$ ipython --no-banner

In [1]: import numpy as np

In [2]: np.set_printoptions(suppress=True, linewidth=200)

In [3]: rnd = lambda a: np.round(a, 2) + 0

In [4]: K = np.load("out13.npy")

In [5]: K
Out[5]: 
array([[ 0.6,  1. , -0.7,  1. ,  0.7,  0.6,  0.2],
       [-1.5, -0.5, -0.1,  2.8,  0.9, -0.8, -0.3],
       [-0.9,  0. , -0.3,  1.1,  0.9,  0. ,  0.4]])

In [6]: x0 = np.array([-2, 3, -1, 3, -2, 1, 5])

In [7]: h1 = np.maximum(K @ x0, 0)

In [8]: rnd(K.T @ h1)
Out[8]: array([-10.47,   2.75,  -6.26,  28.38,  14.34,  -1.3 ,   1.61])

In [9]: np.flatnonzero(h1 > 1e-9)
Out[9]: array([0, 1, 2])

In [10]: out = K / np.linalg.norm(K, axis=1, keepdims=True)

In [11]: C2 = out @ out.T

In [12]: (np.abs(C2) > 0.9).astype(int)
Out[12]: 
array([[1, 0, 0],
       [0, 1, 0],
       [0, 0, 1]])

In [13]: rnd(np.linalg.norm(out, axis=1))
Out[13]: array([1., 1., 1.])

In [14]: np.unravel_index(np.abs(K).argmax(), K.shape)
Out[14]: (np.int64(1), np.int64(3))

In [15]: K.shape
Out[15]: (3, 7)

In [16]: np.linalg.matrix_rank(K)
Out[16]: np.int64(3)

In [17]: rnd(np.linalg.norm(K))
Out[17]: np.float64(4.33)

In [18]: rnd(K.mean(axis=0))
Out[18]: array([-0.6 ,  0.17, -0.37,  1.63,  0.83, -0.07,  0.1 ])

In [19]: rnd(np.diff(K, axis=0))
Out[19]: 
array([[-2.1, -1.5,  0.6,  1.8,  0.2, -1.4, -0.5],
       [ 0.6,  0.5, -0.2, -1.7,  0. ,  0.8,  0.7]])

In [20]: C2 = K.T @ K

In [21]: np.allclose(C2, C2.T)
Out[21]: True

In [22]: (K @ K.T).shape
Out[22]: (3, 3)

In [23]: rng = np.random.default_rng(2500)

In [24]: out = K + rng.integers(-2, 3, (3, 2)) @ rng.integers(-2, 3, (2, 7))

In [25]: rnd(out)
Out[25]: 
array([[ 1.6, -1. ,  0.3,  1. ,  0.7, -1.4,  2.2],
       [-5.5, -2.5, -2.1,  0.8, -1.1, -0.8, -4.3],
       [-3.9, -4. , -1.3, -0.9, -1.1, -2. , -1.6]])

In [26]: np.abs(out - K).sum(axis=1)
Out[26]: array([ 8., 16., 16.])

In [27]: out - K
Out[27]: 
array([[ 1., -2.,  1.,  0.,  0., -2.,  2.],
       [-4., -2., -2., -2., -2.,  0., -4.],
       [-3., -4., -1., -2., -2., -2., -2.]])

In [28]: np.linalg.matrix_rank(out - K, tol=1e-8)
Out[28]: np.int64(2)

In [29]: rnd(np.linalg.svd(out - K, compute_uv=False))
Out[29]: array([9.13, 4.54, 0.  ])
